In [1]: import numpy as np

In [2]: import numpy.linalg as la

In [3]: np.set_printoptions(precision=3, suppress=True, linewidth=100, legacy="1.25")

In [4]: Y = np.array([[1.8, 1.0, 0.5],
   ...:     [1.9, 1.3, -1.8],
   ...:     [1.0, -0.2, 0.7],
   ...:     [-1.2, -0.2, 2.0],
   ...:     [1.0, -0.1, 0.4],
   ...:     [1.5, -1.1, 1.0],
   ...:     [-0.9, -0.1, 0.5],
   ...:     [-1.0, -1.1, 0.3],
   ...:     [1.3, 1.7, -0.6],
   ...:     [-0.2, 1.4, -0.8],
   ...:     [-1.1, -0.2, 0.4],
   ...:     [0.6, 0.6, -0.6]])

In [5]: Z = np.array([[1.1, -0.2, 1.3, -1.3, 0.8, 0.7, 0.9, 3.3, -0.5, 0.9, 0.6, -2.4, 1.7],
   ...:     [-0.4, -0.7, -1.1, 0.1, 0.0, 0.0, -0.2, -0.9, -1.9, -1.3, 2.2, -2.2, -0.3],
   ...:     [0.2, 1.1, 0.2, 0.0, 0.1, -1.8, 0.8, 1.0, 1.9, -1.1, -0.3, -0.3, -0.7]])

In [6]: arr = Y @ Z

In [7]: arr.round(3) + 0
Out[7]: 
array([[ 1.68, -0.51,  1.34, -2.24,  1.49,  0.36,  1.82,  5.54, -1.85, -0.23,  3.13, -6.67,  2.41],
       [ 1.21, -3.27,  0.68, -2.34,  1.34,  4.57,  0.01,  3.3 , -6.84,  2.  ,  4.54, -6.88,  4.1 ],
       [ 1.32,  0.71,  1.66, -1.32,  0.87, -0.56,  1.5 ,  4.18,  1.21,  0.39, -0.05, -2.17,  1.27],
       [-0.84,  2.58, -0.94,  1.54, -0.76, -4.44,  0.56, -1.78,  4.78, -3.02, -1.76,  2.72, -3.38],
       [ 1.22,  0.31,  1.49, -1.31,  0.84, -0.02,  1.24,  3.79,  0.45,  0.59,  0.26, -2.3 ,  1.45],
       [ 2.29,  1.57,  3.36, -2.06,  1.3 , -0.75,  2.37,  6.94,  3.24,  1.68, -1.82, -1.48,  2.18],
       [-0.85,  0.8 , -0.96,  1.16, -0.67, -1.53, -0.39, -2.38,  1.59, -1.23, -0.91,  2.23, -1.85],
       [-0.6 ,  1.3 , -0.03,  1.19, -0.77, -1.24, -0.44, -2.01,  3.16,  0.2 , -3.11,  4.73, -1.58],
       [ 0.63, -2.11, -0.3 , -1.52,  0.98,  1.99,  0.35,  2.16, -5.02, -0.38,  4.7 , -6.68,  2.12],
       [-0.94, -1.82, -1.96,  0.4 , -0.24,  1.3 , -1.1 , -2.72, -4.08, -1.12,  3.2 , -2.36, -0.2 ],
       [-1.05,  0.8 , -1.13,  1.41, -0.84, -1.49, -0.63, -3.05,  1.69, -1.17, -1.22,  2.96, -2.09],
       [ 0.3 , -1.2 ,  0.  , -0.72,  0.42,  1.5 , -0.06,  0.84, -2.58,  0.42,  1.86, -2.58,  1.26]])

In [8]: A = np.array([[0, 1, 0, 1, 0, 1],
   ...:     [0, 2, 0, 2, 0, 2],
   ...:     [2, 3, 2, 3, 2, 3],
   ...:     [0, 1, 0, 1, 0, 1],
   ...:     [0, 2, 0, 2, 0, 2],
   ...:     [2, 3, 2, 3, 2, 3]])

In [9]: A
Out[9]: 
array([[0, 1, 0, 1, 0, 1],
       [0, 2, 0, 2, 0, 2],
       [2, 3, 2, 3, 2, 3],
       [0, 1, 0, 1, 0, 1],
       [0, 2, 0, 2, 0, 2],
       [2, 3, 2, 3, 2, 3]])

In [10]: # rows 0 and 3 are equal

In [11]: rank = la.matrix_rank(A)

In [12]: rank
Out[12]: 2

In [13]: ns = la.svd(A)[2][rank:].T

In [14]: np.round(A @ ns, 3) + 0
Out[14]: 
array([[0., 0., 0., 0.],
       [0., 0., 0., 0.],
       [0., 0., 0., 0.],
       [0., 0., 0., 0.],
       [0., 0., 0., 0.],
       [0., 0., 0., 0.]])

In [15]: [int(la.matrix_rank(A[:, :j + 1])) for j in range(6)]
Out[15]: [1, 2, 2, 2, 2, 2]

In [16]: [int(la.matrix_rank(A[:i])) for i in range(1, len(A) + 1)]
Out[16]: [1, 1, 2, 2, 2, 2]

In [17]: la.matrix_rank(A.T @ A), la.matrix_rank(A @ A.T)
Out[17]: (2, 2)

In [18]: np.allclose(A @ ns, 0)
Out[18]: True

In [19]: np.round(ns @ ns.T, 3) + 0
Out[19]: 
array([[ 0.667,  0.   , -0.333,  0.   , -0.333,  0.   ],
       [ 0.   ,  0.667,  0.   , -0.333,  0.   , -0.333],
       [-0.333,  0.   ,  0.667,  0.   , -0.333,  0.   ],
       [ 0.   , -0.333,  0.   ,  0.667,  0.   , -0.333],
       [-0.333,  0.   , -0.333,  0.   ,  0.667,  0.   ],
       [ 0.   , -0.333,  0.   , -0.333,  0.   ,  0.667]])

In [20]: U, sigma = la.svd(A)
Traceback (most recent call last):
  Cell In[20], line 1
    U, sigma = la.svd(A)
ValueError: too many values to unpack (expected 2)


In [21]: U, sigma, VT = la.svd(A, full_matrices=False)

In [22]: U.shape, sigma.shape, VT.shape
Out[22]: ((6, 6), (6,), (6, 6))

In [23]: sigma.round(3) + 0
Out[23]: array([10.043,  2.672,  0.   ,  0.   ,  0.   ,  0.   ])

In [24]: (sigma > 1e-8).sum()
Out[24]: 2

In [25]: np.round(VT @ VT.T, 3) + 0
Out[25]: 
array([[1., 0., 0., 0., 0., 0.],
       [0., 1., 0., 0., 0., 0.],
       [0., 0., 1., 0., 0., 0.],
       [0., 0., 0., 1., 0., 0.],
       [0., 0., 0., 0., 1., 0.],
       [0., 0., 0., 0., 0., 1.]])

In [26]: np.abs(U[:, 0]).round(6).argmax()
Out[26]: 2

In [27]: np.round(U.T @ U, 3) + 0
Out[27]: 
array([[1., 0., 0., 0., 0., 0.],
       [0., 1., 0., 0., 0., 0.],
       [0., 0., 1., 0., 0., 0.],
       [0., 0., 0., 1., 0., 0.],
       [0., 0., 0., 0., 1., 0.],
       [0., 0., 0., 0., 0., 1.]])

In [28]: data = np.loadtxt("data.csv", delimiter=",")

In [29]: data
Out[29]: 
array([[-0.267, -0.237, -0.449,  0.168],
       [ 0.267, -0.287, -0.497, -0.129],
       [-0.044,  0.579,  0.157, -0.277],
       [ 0.   , -0.225, -0.316, -0.437],
       [-0.578, -0.346,  0.315, -0.124],
       [-0.356,  0.245, -0.239,  0.098],
       [-0.133,  0.499, -0.356,  0.112],
       [ 0.356,  0.017,  0.168, -0.479],
       [ 0.222, -0.195,  0.286,  0.269],
       [-0.044,  0.054, -0.054, -0.34 ],
       [-0.267, -0.05 ,  0.173,  0.102],
       [ 0.356,  0.054, -0.029,  0.471]])

In [30]: # keeps lengths

In [31]: la.pinv(data)
Out[31]: 
array([[-0.267,  0.267, -0.044,  0.   , -0.578, -0.356, -0.133,  0.356,  0.222, -0.044, -0.267,
         0.356],
       [-0.237, -0.287,  0.579, -0.225, -0.346,  0.245,  0.499,  0.017, -0.195,  0.054, -0.05 ,
         0.054],
       [-0.449, -0.497,  0.157, -0.316,  0.315, -0.239, -0.356,  0.168,  0.286, -0.054,  0.173,
        -0.029],
       [ 0.168, -0.129, -0.277, -0.437, -0.124,  0.098,  0.112, -0.479,  0.269, -0.34 ,  0.102,
         0.471]])

In [32]: x0 = np.array([2, 1, 2, 2])

In [33]: np.einsum("ij,j->i", data, x0)
Out[33]: 
array([-1.334, -1.006,  0.249, -1.732, -1.122, -0.749, -0.254,  0.107,  1.359, -0.823, -0.034,
        1.651])

In [34]: la.norm(data @ x0) <= la.norm(data, 2) * la.norm(x0) + 1e-9
Out[34]: True

In [35]: data @ (2 * x0)
Out[35]: 
array([-2.668, -2.013,  0.499, -3.463, -2.244, -1.498, -0.507,  0.215,  2.717, -1.647, -0.068,
        3.302])

In [36]: data @ np.eye(4)[2]
Out[36]: 
array([-0.449, -0.497,  0.157, -0.316,  0.315, -0.239, -0.356,  0.168,  0.286, -0.054,  0.173,
       -0.029])

In [37]: (data @ x0).argmax()
Out[37]: 11

In [38]: Z = data[[1, 8]].astype(float)

In [39]: for _ in range(3):
    ...:     labels = la.norm(data[:, None] - Z, axis=-1).argmin(axis=1)
    ...:     Z = np.array([data[labels == j].mean(axis=0) for j in range(2)])
    ...: 

In [40]: labels
Out[40]: array([0, 0, 1, 0, 1, 0, 0, 1, 1, 0, 1, 1])

In [41]: np.abs(Z[1] - Z[0]).argmax()
Out[41]: 2

In [42]: np.bincount(labels)
Out[42]: array([6, 6])

In [43]: D = la.norm(data[:, None] - data[None], axis=-1)

In [44]: la.matrix_rank(D ** 2)
Out[44]: 6

In [45]: D.mean(axis=1).argmax()
Out[45]: 4

In [46]: (D + 1e9 * np.eye(12)).round(6).argmin(axis=1)
Out[46]: array([ 5,  3,  9,  9, 10,  6,  5,  9, 11,  3,  4,  8])

In [47]: np.flatnonzero(D[5] < D.mean() / 2)
Out[47]: array([5, 6])

In [48]: E = np.loadtxt("dump.csv", delimiter=",")

In [49]: E
Out[49]: 
array([[ 10.91 , -21.955,   0.262],
       [ 10.829, -21.804,   0.28 ],
       [ 10.723, -21.605,   0.304],
       [ 10.06 , -20.36 ,   0.45 ],
       [  9.116, -18.586,   0.64 ],
       [  8.142, -16.754,   0.813],
       [  7.744, -16.004,   0.876],
       [  7.084, -14.76 ,   0.97 ],
       [  4.972, -10.76 ,   1.165],
       [  4.712, -10.263,   1.176],
       [  4.424,  -9.714,   1.183],
       [  4.393,  -9.654,   1.183],
       [  4.385,  -9.638,   1.183],
       [  3.498,  -7.934,   1.171],
       [  2.989,  -6.949,   1.138],
       [  2.937,  -6.846,   1.133],
       [  2.428,  -5.85 ,   1.073],
       [  1.921,  -4.841,   0.984],
       [  1.902,  -4.803,   0.98 ],
       [  1.882,  -4.763,   0.975],
       [  1.314,  -3.604,   0.824],
       [  1.242,  -3.453,   0.8  ],
       [  0.796,  -2.495,   0.62 ],
       [  0.359,  -1.459,   0.363],
       [  0.154,  -0.87 ,   0.191],
       [  0.132,  -0.796,   0.168],
       [  0.122,  -0.762,   0.158],
       [  0.112,  -0.726,   0.148],
       [  0.106,  -0.705,   0.141],
       [  0.047,  -0.451,   0.071],
       [  0.026,  -0.328,   0.041],
       [  0.   ,   0.04 ,   0.001],
       [  0.017,   0.264,   0.041],
       [  0.04 ,   0.427,   0.115],
       [  0.045,   0.456,   0.132],
       [  0.058,   0.532,   0.183],
       [  0.107,   0.845,   0.46 ],
       [  0.142,   1.232,   0.889],
       [  0.148,   1.434,   1.129],
       [ -0.59 ,   5.618,   5.914],
       [ -0.752,   6.215,   6.545],
       [ -1.023,   7.158,   7.525],
       [ -1.831,   9.75 ,  10.121],
       [ -1.883,   9.909,  10.277],
       [ -2.333,  11.262,  11.586],
       [ -2.372,  11.377,  11.696]])

In [50]: Y = np.c_[E[:, :1] @ np.array([[3]]), np.array([-1, 1, -8, 1, -9, -7, -6, 3, -6, 4, -9, -4, 3, -4, 6, -8, 4, -1, -8, 8, -2, 2, -7, 0, 1, -5, 5, 1, 6, -8, -7, -6, -5, 7, 4, 8, -1, 7, -2, 8, 2, 0, 2, 3, -1, 7])]

In [51]: Y
Out[51]: 
array([[32.73 , -1.   ],
       [32.487,  1.   ],
       [32.169, -8.   ],
       [30.18 ,  1.   ],
       [27.348, -9.   ],
       [24.426, -7.   ],
       [23.232, -6.   ],
       [21.252,  3.   ],
       [14.916, -6.   ],
       [14.136,  4.   ],
       [13.272, -9.   ],
       [13.179, -4.   ],
       [13.155,  3.   ],
       [10.494, -4.   ],
       [ 8.967,  6.   ],
       [ 8.811, -8.   ],
       [ 7.284,  4.   ],
       [ 5.763, -1.   ],
       [ 5.706, -8.   ],
       [ 5.646,  8.   ],
       [ 3.942, -2.   ],
       [ 3.726,  2.   ],
       [ 2.388, -7.   ],
       [ 1.077,  0.   ],
       [ 0.462,  1.   ],
       [ 0.396, -5.   ],
       [ 0.366,  5.   ],
       [ 0.336,  1.   ],
       [ 0.318,  6.   ],
       [ 0.141, -8.   ],
       [ 0.078, -7.   ],
       [ 0.   , -6.   ],
       [ 0.051, -5.   ],
       [ 0.12 ,  7.   ],
       [ 0.135,  4.   ],
       [ 0.174,  8.   ],
       [ 0.321, -1.   ],
       [ 0.426,  7.   ],
       [ 0.444, -2.   ],
       [-1.77 ,  8.   ],
       [-2.256,  2.   ],
       [-3.069,  0.   ],
       [-5.493,  2.   ],
       [-5.649,  3.   ],
       [-6.999, -1.   ],
       [-7.116,  7.   ]])

In [52]: la.matrix_rank(np.c_[E, Y])
Out[52]: 4

In [53]: la.matrix_rank(Y)
Out[53]: 2

In [54]: la.norm(la.qr(E)[0].T @ Y, axis=0) ** 2 / ((Y ** 2).sum(axis=0) + 1e-12)
Out[54]: array([1.   , 0.147])

In [55]: np.round(la.norm(Y - E @ la.lstsq(E, Y)[0], axis=0), 3) + 0
Out[55]: array([ 0.   , 33.225])

In [56]: Xc = E - E.mean(axis=1)
Traceback (most recent call last):
  Cell In[56], line 1
    Xc = E - E.mean(axis=1)
ValueError: operands could not be broadcast together with shapes (46,3) (46,) 


In [57]: Xc = E - E.mean(axis=0)

In [58]: U, sigma, VT = la.svd(Xc, full_matrices=False)

In [59]: np.round(Xc.mean(axis=0), 3) + 0
Out[59]: array([0., 0., 0.])

In [60]: np.abs(VT[-1])
Out[60]: array([0.87 , 0.417, 0.264])

In [61]: (np.sign(U[:, 0]) == np.sign(U[0, 0])).astype(int)
Out[61]: 
array([1, 1, 1, 1, 1, 1, 1, 1, 1, 1, 1, 1, 1, 1, 1, 1, 1, 1, 1, 1, 0, 0, 0, 0, 0, 0, 0, 0, 0, 0, 0,
       0, 0, 0, 0, 0, 0, 0, 0, 0, 0, 0, 0, 0, 0, 0])

In [62]: np.searchsorted(np.cumsum(sigma ** 2) / (sigma ** 2).sum(), 0.9) + 1
Out[62]: 1

In [63]: feats = np.diag(np.array([3, 6, 1, 6, 7, 1]))

In [64]: feats
Out[64]: 
array([[3, 0, 0, 0, 0, 0],
       [0, 6, 0, 0, 0, 0],
       [0, 0, 1, 0, 0, 0],
       [0, 0, 0, 6, 0, 0],
       [0, 0, 0, 0, 7, 0],
       [0, 0, 0, 0, 0, 1]])

In [65]: U, sigma = la.svd(feats)
Traceback (most recent call last):
  Cell In[65], line 1
    U, sigma = la.svd(feats)
ValueError: too many values to unpack (expected 2)


In [66]: U, sigma, VT = la.svd(feats, full_matrices=False)

In [67]: U.shape, sigma.shape, VT.shape
Out[67]: ((6, 6), (6,), (6, 6))

In [68]: np.allclose(U * sigma @ VT, feats)
Out[68]: True

In [69]: sigma / sigma[0]
Out[69]: array([1.   , 0.857, 0.857, 0.429, 0.143, 0.143])

In [70]: np.cumsum(sigma ** 2) / np.sum(sigma ** 2)
Out[70]: array([0.371, 0.644, 0.917, 0.985, 0.992, 1.   ])

In [71]: VT @ VT.T
Out[71]: 
array([[1., 0., 0., 0., 0., 0.],
       [0., 1., 0., 0., 0., 0.],
       [0., 0., 1., 0., 0., 0.],
       [0., 0., 0., 1., 0., 0.],
       [0., 0., 0., 0., 1., 0.],
       [0., 0., 0., 0., 0., 1.]])

In [72]: (sigma > 1e-8).sum()
Out[72]: 6
